$ ipython --no-banner

In [1]: import numpy as np

In [2]: from numpy import linalg as LA

In [3]: np.set_printoptions(suppress=True, linewidth=140)

In [4]: tidy = lambda a: np.round(a, 3) + 0

In [5]: W0 = np.array([[1, 0, 0], [0, 1, 0], [0, 0, 1]])

In [6]: ev, evecs = LA.eig(W0)

In [7]: tidy(np.sort(LA.eigvals(W0.T)))
Out[7]: array([1., 1., 1.])

In [8]: ev
Out[8]: array([1., 1., 1.])

In [9]: tidy(np.sort(LA.eigvals(LA.inv(W0))))
Out[9]: array([1., 1., 1.])

In [10]: O, evecs = LA.qr(W0[:, :2])[0], LA.qr(W0[:, 2:])[0]

In [11]: sigma = LA.svd(O.T @ evecs, compute_uv=False)

In [12]: np.degrees(np.arccos(sigma.clip(0, 1)))
Out[12]: array([90.])

In [13]: tidy(np.sort(LA.eigvals(W0).real))
Out[13]: array([1., 1., 1.])

In [14]: np.flatnonzero(LA.matrix_power((W0 != 0) + (W0.T != 0) + np.eye(3), 3)[2])
Out[14]: array([2])

In [15]: (LA.matrix_power((W0 != 0) + (W0.T != 0) + np.eye(3), 3) > 0).astype(int)
Out[15]: 
array([[1, 0, 0],
       [0, 1, 0],
       [0, 0, 1]])

In [16]: data = np.load("layer12.npy")

In [17]: data
Out[17]: 
array([[ 0,  0,  0,  0],
       [ 0,  1,  5,  1],
       [-4,  3,  2,  3],
       [ 0,  0,  0,  0],
       [-4, -5, -3,  0],
       [-4, -5, -3,  0],
       [ 0,  0,  0,  0],
       [ 0,  0,  0,  0],
       [-4, -5, -3,  0],
       [ 0,  0,  0,  0],
       [-8, -2, -1,  3],
       [ 4,  4,  7, -2],
       [-4, -4,  2,  1],
       [-4,  3,  2,  3],
       [-4, -5, -3,  0],
       [ 0,  0,  0,  0],
       [-4, -5, -3,  0],
       [-4,  4,  7,  4],
       [-8, -2, -1,  3],
       [ 0,  1,  5,  1],
       [ 0,  0,  0,  0],
       [ 0,  0,  0,  0],
       [ 0,  6,  4,  0],
       [ 0,  0,  0,  0],
       [ 4,  3,  2, -3],
       [ 0,  0,  0,  0],
       [-4, -5, -3,  0],
       [ 4,  3,  2, -3],
       [ 0,  0,  0,  0]])

In [18]: B = np.c_[data[:, :1] @ np.array([[1]]), np.array([0, 0, 0, 3, 3, 1, 3, 3, 3, 2, 1, 0, 2, 2, 3, 0, 2, 0, 0, 1, 2, 0, 0, 2, 1, 0, 2, 3, 3])]

In [19]: B
Out[19]: 
array([[ 0,  0],
       [ 0,  0],
       [-4,  0],
       [ 0,  3],
       [-4,  3],
       [-4,  1],
       [ 0,  3],
       [ 0,  3],
       [-4,  3],
       [ 0,  2],
       [-8,  1],
       [ 4,  0],
       [-4,  2],
       [-4,  2],
       [-4,  3],
       [ 0,  0],
       [-4,  2],
       [-4,  0],
       [-8,  0],
       [ 0,  1],
       [ 0,  2],
       [ 0,  0],
       [ 0,  0],
       [ 0,  2],
       [ 4,  1],
       [ 0,  0],
       [-4,  2],
       [ 4,  3],
       [ 0,  3]])

In [20]: tidy(LA.norm(B - data @ LA.lstsq(data, B)[0], axis=0))
Out[20]: array([0.   , 8.202])

In [21]: tidy(LA.norm(LA.qr(data)[0].T @ B, axis=0) ** 2 / ((B ** 2).sum(axis=0) + 1e-12))
Out[21]: array([1.   , 0.353])

In [22]: LA.matrix_rank(np.c_[data, B])
Out[22]: np.int64(5)

In [23]: tidy(LA.lstsq(data, B[:, 0])[0])
Out[23]: array([1., 0., 0., 0.])

In [24]: def softmax(z):
    ...:     e = np.exp(z - z.max(axis=-1, keepdims=True))
    ...:     return e / e.sum(axis=-1, keepdims=True)
    ...: 

In [25]: tidy(softmax(data[17]))
Out[25]: array([0.   , 0.045, 0.909, 0.045])

In [26]: tidy(softmax(data).sum(axis=1))
Out[26]: array([1., 1., 1., 1., 1., 1., 1., 1., 1., 1., 1., 1., 1., 1., 1., 1., 1., 1., 1., 1., 1., 1., 1., 1., 1., 1., 1., 1., 1.])

In [27]: att = data @ data.T / np.sqrt(4)

In [28]: softmax(att).round(6).argmax(axis=1)
Out[28]: array([ 0, 17, 17,  0,  4,  4,  0,  0,  4,  0, 10, 11, 10, 17,  4,  0,  4, 17, 10, 17,  0,  0, 11,  0, 11,  0,  4, 11,  0])

In [29]: tidy(np.sort(np.abs(LA.eigvals(W0)))[::-1])
Out[29]: array([1., 1., 1.])

In [30]: W0 @ np.ones(3)
Out[30]: array([1., 1., 1.])

In [31]: W0.sum(axis=1)
Out[31]: array([1, 1, 1])

In [32]: p = np.eye(3)[1]

In [33]: for _ in range(4):
    ...:     p = p @ W0
    ...:     print(p.round(3))
    ...: 
[0. 1. 0.]
[0. 1. 0.]
[0. 1. 0.]
[0. 1. 0.]

In [34]: proj = data @ LA.solve(data.T @ data, data.T)

In [35]: tidy(proj @ data[:, 1])
Out[35]: 
array([ 0.,  1.,  3.,  0., -5., -5.,  0.,  0., -5.,  0., -2.,  4., -4.,  3., -5.,  0., -5.,  4., -2.,  1.,  0.,  0.,  6.,  0.,  3.,  0.,
       -5.,  3.,  0.])

In [36]: LA.matrix_rank(np.eye(29) - proj)
Out[36]: np.int64(25)

In [37]: np.allclose(proj @ proj, proj)
Out[37]: True

In [38]: tidy(np.trace(proj))
Out[38]: np.float64(4.0)

In [39]: tidy(np.diag(proj))
Out[39]: 
array([0.   , 0.218, 0.191, 0.   , 0.122, 0.122, 0.   , 0.   , 0.122, 0.   , 0.233, 0.393, 0.301, 0.191, 0.122, 0.   , 0.122, 0.365, 0.233,
       0.218, 0.   , 0.   , 0.379, 0.   , 0.273, 0.   , 0.122, 0.273, 0.   ])

In [40]: tidy(LA.eigvalsh(proj))
Out[40]: array([0., 0., 0., 0., 0., 0., 0., 0., 0., 0., 0., 0., 0., 0., 0., 0., 0., 0., 0., 0., 0., 0., 0., 0., 0., 1., 1., 1., 1.])

In [41]: Xc = (data - data.mean(axis=0)) / data.std(axis=0)

In [42]: np.argwhere(np.abs(Xc) > 2)
Out[42]: 
array([[10,  0],
       [11,  2],
       [17,  2],
       [17,  3],
       [18,  0],
       [22,  1],
       [24,  3],
       [27,  3]])

In [43]: c = LA.lstsq(np.delete(Xc, 2, axis=1), Xc[:, 2])[0]

In [44]: np.abs(c).argmax()
Out[44]: np.int64(0)

In [45]: A = np.load("arr.npy")

In [46]: A
Out[46]: 
array([[ 10.231,   8.452,   6.063],
       [  4.288,  -6.54 ,   3.478],
       [ 19.982,   7.779,  -1.139],
       [ -7.708,   0.75 ,   0.491],
       [-14.89 ,  -4.254,  -2.35 ],
       [-13.919,  -4.53 ,  -3.614],
       [ -1.791,   5.833,   1.189],
       [  9.827,   9.575,  -1.869],
       [  4.782,  -6.07 ,  -3.668],
       [  3.308,   5.13 ,  -2.658],
       [ -0.492,   3.238,  -6.493],
       [  1.632,  -3.892,   0.923],
       [ -1.466,   4.903,  -4.922],
       [  0.627,  -7.702,   8.657],
       [-10.564,  -6.857,   2.906],
       [ -7.58 ,   3.486,   5.905],
       [ -3.607,   7.801,   0.672],
       [-13.525,   4.452,   4.527]])

In [47]: Xc = A - A.mean(axis=0)

In [48]: U, sigma, VT = LA.svd(Xc, full_matrices=False)

In [49]: tidy(np.abs(VT[-1]))
Out[49]: array([0.045, 0.207, 0.977])

In [50]: tidy((sigma ** 2).sum() ** 2 / (sigma ** 4).sum())
Out[50]: np.float64(1.959)

In [51]: tidy(sigma ** 2 / (sigma ** 2).sum())
Out[51]: array([0.673, 0.207, 0.119])

In [52]: tidy(Xc.mean(axis=0))
Out[52]: array([0., 0., 0.])

In [53]: np.abs(VT[0]).argmax()
Out[53]: np.int64(0)

In [54]: E = np.load("a.npy")

In [55]: tidy(E)
Out[55]: 
array([[-1.153, -1.231,  1.075],
       [ 1.235,  0.205,  1.56 ],
       [-1.07 ,  1.563,  0.642]])

In [56]: B = LA.inv(E)

In [57]: tidy(LA.det(E) * LA.det(B))
Out[57]: np.float64(1.0)

In [58]: np.allclose(B, E.T)
Out[58]: False

In [59]: (np.abs(B) > 1e-9).astype(int)
Out[59]: 
array([[1, 1, 1],
       [1, 1, 1],
       [1, 1, 1]])

In [60]: tidy(B)
Out[60]: 
array([[-0.288,  0.309, -0.268],
       [-0.308,  0.051,  0.391],
       [ 0.269,  0.39 ,  0.161]])

In [61]: tidy(LA.slogdet(E)[0])
Out[61]: np.float64(1.0)

In [62]: tidy(E @ B)
Out[62]: 
array([[1., 0., 0.],
       [0., 1., 0.],
       [0., 0., 1.]])

In [63]: tidy(LA.det(E) * B)
Out[63]: 
array([[-2.305,  2.47 , -2.141],
       [-2.463,  0.41 ,  3.125],
       [ 2.149,  3.119,  1.284]])

In [64]: tidy(LA.cond(E))
Out[64]: np.float64(1.0)

In [65]: X = np.load("dump.npy")

In [66]: X
Out[66]: 
array([[-2, -2,  3,  0],
       [-2, -2, -2,  3],
       [ 3, -2, -2, -2],
       [ 0,  3, -2, -2]])

In [67]: t = np.radians(180)

In [68]: R = np.eye(4)

In [69]: R[1, 1] = R[2, 2] = np.cos(t)

In [70]: R[1, 2], R[2, 1] = -np.sin(t), np.sin(t)

In [71]: tidy(R)
Out[71]: 
array([[ 1.,  0.,  0.,  0.],
       [ 0., -1.,  0.,  0.],
       [ 0.,  0., -1.,  0.],
       [ 0.,  0.,  0.,  1.]])

In [72]: B = X @ R.T

In [73]: np.allclose(X @ X.T, B @ B.T)
Out[73]: True

In [74]: np.allclose(LA.norm(X, axis=1), LA.norm(B, axis=1))
Out[74]: True

In [75]: tidy(LA.svd(X, compute_uv=False)), tidy(LA.svd(B, compute_uv=False))
Out[75]: (array([6.099, 4.414, 4.099, 1.586]), array([6.099, 4.414, 4.099, 1.586]))

In [76]: tidy(B)
Out[76]: 
array([[-2.,  2., -3.,  0.],
       [-2.,  2.,  2.,  3.],
       [ 3.,  2.,  2., -2.],
       [ 0., -3.,  2., -2.]])
